% python3 -q
>>> import numpy as np
>>> from numpy import linalg as LA
>>> np.set_printoptions(precision=3, suppress=True, linewidth=100, sign=" ")
>>> def rd(a):
...     return np.round(a, 3) + 0
... 
>>> F = np.loadtxt("mat.csv", delimiter=",")
>>> F
array([[ 0.,  0.,  0.,  0.,  0.,  0.,  0.,  0.,  0.,  0.],
       [ 0.,  0.,  1.,  0.,  0.,  0.,  0.,  0.,  0.,  0.],
       [ 0.,  1.,  0.,  0.,  0.,  0.,  0.,  0.,  0.,  0.],
       [ 0.,  0.,  0.,  0.,  1.,  0.,  0.,  0.,  0.,  1.],
       [ 0.,  0.,  0.,  1.,  0.,  0.,  1.,  1.,  0.,  0.],
       [ 0.,  0.,  0.,  0.,  0.,  0.,  0.,  0.,  0.,  0.],
       [ 0.,  0.,  0.,  0.,  1.,  0.,  0.,  1.,  0.,  0.],
       [ 0.,  0.,  0.,  0.,  1.,  0.,  1.,  0.,  0.,  0.],
       [ 0.,  0.,  0.,  0.,  0.,  0.,  0.,  0.,  0.,  0.],
       [ 0.,  0.,  0.,  1.,  0.,  0.,  0.,  0.,  0.,  0.]])
>>> w, evecs = LA.eigh(F)
>>> x = np.array([-1, 0, 2, 1, -2, 2, 2, 2, 1, -2])
>>> (np.sign(evecs[:, -1].round(6)) == np.sign(evecs[0, -1].round(6))).astype(int)
array([ 1,  1,  1,  0,  0,  1,  0,  0,  1,  0])
>>> rd(evecs * np.abs(w) @ evecs.T)
array([[ 0.   ,  0.   ,  0.   ,  0.   ,  0.   ,  0.   ,  0.   ,  0.   ,  0.   ,  0.   ],
       [ 0.   ,  1.   ,  0.   ,  0.   ,  0.   ,  0.   ,  0.   ,  0.   ,  0.   ,  0.   ],
       [ 0.   ,  0.   ,  1.   ,  0.   ,  0.   ,  0.   ,  0.   ,  0.   ,  0.   ,  0.   ],
       [ 0.   ,  0.   ,  0.   ,  1.319, -0.084,  0.   ,  0.354,  0.354,  0.   ,  0.035],
       [ 0.   ,  0.   ,  0.   , -0.084,  1.614,  0.   ,  0.329,  0.329,  0.   ,  0.414],
       [ 0.   ,  0.   ,  0.   ,  0.   ,  0.   ,  0.   ,  0.   ,  0.   ,  0.   ,  0.   ],
       [ 0.   ,  0.   ,  0.   ,  0.354,  0.329,  0.   ,  1.295,  0.295,  0.   , -0.059],
       [ 0.   ,  0.   ,  0.   ,  0.354,  0.329,  0.   ,  0.295,  1.295,  0.   , -0.059],
       [ 0.   ,  0.   ,  0.   ,  0.   ,  0.   ,  0.   ,  0.   ,  0.   ,  0.   ,  0.   ],
       [ 0.   ,  0.   ,  0.   ,  0.035,  0.414,  0.   , -0.059, -0.059,  0.   ,  0.906]])
>>> np.trace(F @ F @ F) // 6
np.float64(1.0)
>>> F.sum(axis=0)
array([ 0.,  1.,  1.,  2.,  3.,  0.,  2.,  2.,  0.,  1.])
>>> Lm = np.diag(F.sum(axis=1)) - F
>>> Lm @ np.ones(10)
array([ 0.,  0.,  0.,  0.,  0.,  0.,  0.,  0.,  0.,  0.])
>>> rd(LA.eigvalsh(Lm))
array([ 0.   ,  0.   ,  0.   ,  0.   ,  0.   ,  0.519,  2.   ,  2.311,  3.   ,  4.17 ])
>>> np.flatnonzero(LA.matrix_power((F != 0) + (F.T != 0) + np.eye(10), 10)[7])
array([ 3,  4,  6,  7,  9])
>>> (F != 0).astype(int)
array([[ 0,  0,  0,  0,  0,  0,  0,  0,  0,  0],
       [ 0,  0,  1,  0,  0,  0,  0,  0,  0,  0],
       [ 0,  1,  0,  0,  0,  0,  0,  0,  0,  0],
       [ 0,  0,  0,  0,  1,  0,  0,  0,  0,  1],
       [ 0,  0,  0,  1,  0,  0,  1,  1,  0,  0],
       [ 0,  0,  0,  0,  0,  0,  0,  0,  0,  0],
       [ 0,  0,  0,  0,  1,  0,  0,  1,  0,  0],
       [ 0,  0,  0,  0,  1,  0,  1,  0,  0,  0],
       [ 0,  0,  0,  0,  0,  0,  0,  0,  0,  0],
       [ 0,  0,  0,  1,  0,  0,  0,  0,  0,  0]])
>>> rd(LA.det(F))
np.float64(0.0)
>>> F @ F
array([[ 0.,  0.,  0.,  0.,  0.,  0.,  0.,  0.,  0.,  0.],
       [ 0.,  1.,  0.,  0.,  0.,  0.,  0.,  0.,  0.,  0.],
       [ 0.,  0.,  1.,  0.,  0.,  0.,  0.,  0.,  0.,  0.],
       [ 0.,  0.,  0.,  2.,  0.,  0.,  1.,  1.,  0.,  0.],
       [ 0.,  0.,  0.,  0.,  3.,  0.,  1.,  1.,  0.,  1.],
       [ 0.,  0.,  0.,  0.,  0.,  0.,  0.,  0.,  0.,  0.],
       [ 0.,  0.,  0.,  1.,  1.,  0.,  2.,  1.,  0.,  0.],
       [ 0.,  0.,  0.,  1.,  1.,  0.,  1.,  2.,  0.,  0.],
       [ 0.,  0.,  0.,  0.,  0.,  0.,  0.,  0.,  0.,  0.],
       [ 0.,  0.,  0.,  0.,  1.,  0.,  0.,  0.,  0.,  1.]])
>>> rd(np.sort(LA.eigvals(F).real))
array([-1.675, -1.   , -1.   , -0.539,  0.   ,  0.   ,  0.   ,  1.   ,  1.   ,  2.214])
